% python3 -q
>>> import numpy as np
>>> np.set_printoptions(precision=2, suppress=True, linewidth=140, sign=" ")
>>> def rnd(a):
...     return np.round(a, 2) + 0
... 
>>> W0 = np.load("case12.npy")
>>> W0
array([[ 2.3,  2. ,  3. ,  3. ,  3. ,  0. ,  2. ,  0. ],
       [ 2. ,  2.3,  3. ,  3. ,  2. ,  0. ,  3. ,  1. ],
       [ 1. ,  1. ,  0.3,  0. ,  2. ,  0. ,  3. ,  2. ],
       [ 0. ,  0. ,  0. ,  3.3,  1. ,  0. ,  1. ,  1. ],
       [ 2. ,  1. ,  3. ,  1. ,  1.3,  2. ,  3. ,  1. ],
       [ 2. ,  3. ,  3. ,  3. ,  2. ,  0.3,  0. ,  3. ],
       [ 0. ,  3. ,  0. ,  1. ,  2. ,  3. ,  1.3,  2. ],
       [ 2. ,  2. ,  3. ,  3. ,  3. ,  0. ,  2. ,  0.3]])
>>> rng = np.random.default_rng(138664)
>>> out = W0 + rng.integers(-2, 3, (8, 7)) @ rng.integers(-2, 3, (7, 8))
>>> rnd(out)
array([[  0.3,   3. ,   6. ,  -9. ,  10. ,   4. ,   7. ,   7. ],
       [  9. , -15.7,  -3. ,   5. ,  15. ,  10. ,   8. ,   6. ],
       [  2. ,  12. ,  -0.7,   0. , -10. ,  -4. ,  -2. ,  -7. ],
       [  4. ,   0. ,   6. ,  -6.7,  11. ,   1. ,   3. ,   9. ],
       [  1. ,   9. ,   9. ,  -7. ,  -1.7,   2. ,   0. ,   0. ],
       [  1. ,   1. ,   9. ,  -4. ,   6. ,   4.3,   7. ,   8. ],
       [ -3. ,   6. ,   1. ,  -2. ,   3. ,  -1. ,   1.3,   8. ],
       [  2. ,   2. ,   0. ,  -1. ,  -1. ,   2. ,   5. ,   2.3]])
>>> rnd(out - W0)
array([[ -2.,   1.,   3., -12.,   7.,   4.,   5.,   7.],
       [  7., -18.,  -6.,   2.,  13.,  10.,   5.,   5.],
       [  1.,  11.,  -1.,   0., -12.,  -4.,  -5.,  -9.],
       [  4.,   0.,   6., -10.,  10.,   1.,   2.,   8.],
       [ -1.,   8.,   6.,  -8.,  -3.,   0.,  -3.,  -1.],
       [ -1.,  -2.,   6.,  -7.,   4.,   4.,   7.,   5.],
       [ -3.,   3.,   1.,  -3.,   1.,  -4.,   0.,   6.],
       [  0.,   0.,  -3.,  -4.,  -4.,   2.,   3.,   2.]])
>>> out = np.linalg.inv(W0)
>>> np.allclose(out, W0.T)
False
>>> rnd(np.linalg.cond(W0))
np.float64(73.72)
>>> (np.abs(out) > 1e-9).astype(int)
array([[ 1,  1,  1,  1,  1,  1,  1,  1],
       [ 1,  1,  1,  1,  1,  1,  1,  1],
       [ 1,  1,  1,  1,  1,  1,  1,  1],
       [ 1,  1,  1,  1,  1,  1,  1,  1],
       [ 1,  1,  1,  1,  1,  1,  1,  1],
       [ 1,  1,  1,  1,  1,  1,  1,  1],
       [ 1,  1,  1,  1,  1,  1,  1,  1],
       [ 1,  1,  1,  1,  1,  1,  1,  1]])
>>> blk = np.stack([W0, -1 * W0, W0[::-1]])
>>> rnd(np.linalg.det(blk))
array([ 617.68,  617.68,  617.68])
>>> np.linalg.matrix_rank(blk.reshape(3, -1))
np.int64(2)
>>> (blk @ W0.T).shape
(3, 8, 8)
>>> np.linalg.matrix_rank(blk)
array([ 8,  8,  8])
>>> blk.shape
(3, 8, 8)
>>> labels = rng.permutation(8)
>>> out = W0[:, labels] * rng.choice([-1, 1], 8)
>>> out
array([[-2. ,  0. ,  0. ,  3. , -2.3,  3. , -2. , -3. ],
       [-2.3,  1. ,  0. ,  3. , -2. ,  2. , -3. , -3. ],
       [-1. ,  2. ,  0. ,  0.3, -1. ,  2. , -3. , -0. ],
       [-0. ,  1. ,  0. ,  0. , -0. ,  1. , -1. , -3.3],
       [-1. ,  1. ,  2. ,  3. , -2. ,  1.3, -3. , -1. ],
       [-3. ,  3. ,  0.3,  3. , -2. ,  2. , -0. , -3. ],
       [-3. ,  2. ,  3. ,  0. , -0. ,  2. , -1.3, -1. ],
       [-2. ,  0.3,  0. ,  3. , -2. ,  3. , -2. , -3. ]])
>>> U, _, vt = np.linalg.svd(W0.T @ out)
>>> rnd(U @ vt)
array([[ 0.,  0.,  0.,  0., -1.,  0.,  0.,  0.],
       [-1.,  0.,  0.,  0.,  0.,  0.,  0.,  0.],
       [ 0.,  0.,  0.,  1.,  0.,  0.,  0.,  0.],
       [ 0.,  0.,  0.,  0.,  0.,  0.,  0., -1.],
       [ 0.,  0.,  0.,  0.,  0.,  1.,  0.,  0.],
       [ 0.,  0.,  1.,  0.,  0.,  0.,  0.,  0.],
       [ 0.,  0.,  0.,  0.,  0.,  0., -1.,  0.],
       [ 0.,  1.,  0.,  0.,  0.,  0.,  0.,  0.]])
>>> labels
array([ 1,  7,  5,  2,  0,  4,  6,  3])
>>> w1 = np.array([[7, 6, 4, 0, -7, 9],
...     [-2, 7, -2, 0, -6, 5],
...     [-1, -7, -2, 1, 2, 4],
...     [2, -3, 1, 7, -3, -1],
...     [-9, 1, -2, 5, -1, 3],
...     [2, 9, 7, -9, -8, 4],
...     [0, -6, 1, 2, 8, 9],
...     [-5, -9, -5, -3, -4, -6]])
>>> beta = np.array([2, 0, 2, 2, 0, 1])
>>> act = np.maximum(out @ w1 + beta, 0)
>>> np.linalg.matrix_rank(act)
np.int64(5)
>>> Z = np.array([[0, 2, 1], [2, 0, 3], [5, 3, 0], [4, 1, 1], [5, 0, 1], [0, 1, 0]])
>>> (act @ Z).round(6).argmax(axis=1)
array([ 0,  0,  2,  0,  0,  0,  2,  0])
>>> w1 @ Z
array([[ -3,  35,  18],
       [-26,  -5,  13],
       [-10,  -3, -19],
       [ 12,  13,  -3],
       [  7, -16,  -2],
       [-23,  20,  12],
       [ 41,  14,  -8],
       [-75, -34, -39]])
>>> A = np.load("block7.npy")
>>> A
array([[ 0,  0,  0,  0,  0,  0,  0,  0,  0,  1,  0,  0],
       [ 0,  0,  0,  0,  0,  0,  0,  0,  0,  0,  2,  0],
       [ 0,  0,  0,  0,  0,  0,  1,  0,  0,  0,  0,  0],
       [ 2,  0,  0,  0,  0,  0,  0,  0,  0,  0,  0,  0],
       [ 0,  0,  0,  0,  1,  0,  0,  0,  0,  0,  0,  0],
       [ 0,  0,  0,  0,  0,  0,  0,  0,  0,  0,  0,  2],
       [ 0,  0,  0,  0,  0,  0,  0,  0,  1,  0,  0,  0],
       [ 0,  0,  0,  0,  0,  1,  0,  0,  0,  0,  0,  0],
       [ 0,  0,  0,  2,  0,  0,  0,  0,  0,  0,  0,  0],
       [ 0,  0,  0,  0,  0,  0,  0,  0,  0,  0,  0,  0],
       [ 0,  0,  0,  0,  0,  0,  0,  2,  0,  0,  0,  0],
       [ 0,  0,  0,  0,  0,  0,  0,  0,  0,  0,  0,  0]])
>>> # 3 groups of indices that never mix
>>> rnd(A @ np.linalg.pinv(A) @ A)
array([[ 0.,  0.,  0.,  0.,  0.,  0.,  0.,  0.,  0.,  1.,  0.,  0.],
       [ 0.,  0.,  0.,  0.,  0.,  0.,  0.,  0.,  0.,  0.,  2.,  0.],
       [ 0.,  0.,  0.,  0.,  0.,  0.,  1.,  0.,  0.,  0.,  0.,  0.],
       [ 2.,  0.,  0.,  0.,  0.,  0.,  0.,  0.,  0.,  0.,  0.,  0.],
       [ 0.,  0.,  0.,  0.,  1.,  0.,  0.,  0.,  0.,  0.,  0.,  0.],
       [ 0.,  0.,  0.,  0.,  0.,  0.,  0.,  0.,  0.,  0.,  0.,  2.],
       [ 0.,  0.,  0.,  0.,  0.,  0.,  0.,  0.,  1.,  0.,  0.,  0.],
       [ 0.,  0.,  0.,  0.,  0.,  1.,  0.,  0.,  0.,  0.,  0.,  0.],
       [ 0.,  0.,  0.,  2.,  0.,  0.,  0.,  0.,  0.,  0.,  0.,  0.],
       [ 0.,  0.,  0.,  0.,  0.,  0.,  0.,  0.,  0.,  0.,  0.,  0.],
       [ 0.,  0.,  0.,  0.,  0.,  0.,  0.,  2.,  0.,  0.,  0.,  0.],
       [ 0.,  0.,  0.,  0.,  0.,  0.,  0.,  0.,  0.,  0.,  0.,  0.]])
>>> np.allclose(A[:-1].T @ np.linalg.lstsq(A[:-1].T, A[-1])[0], A[-1])
True
>>> np.linalg.lstsq(A[:-1].T, A[-1])[2]
np.int32(10)
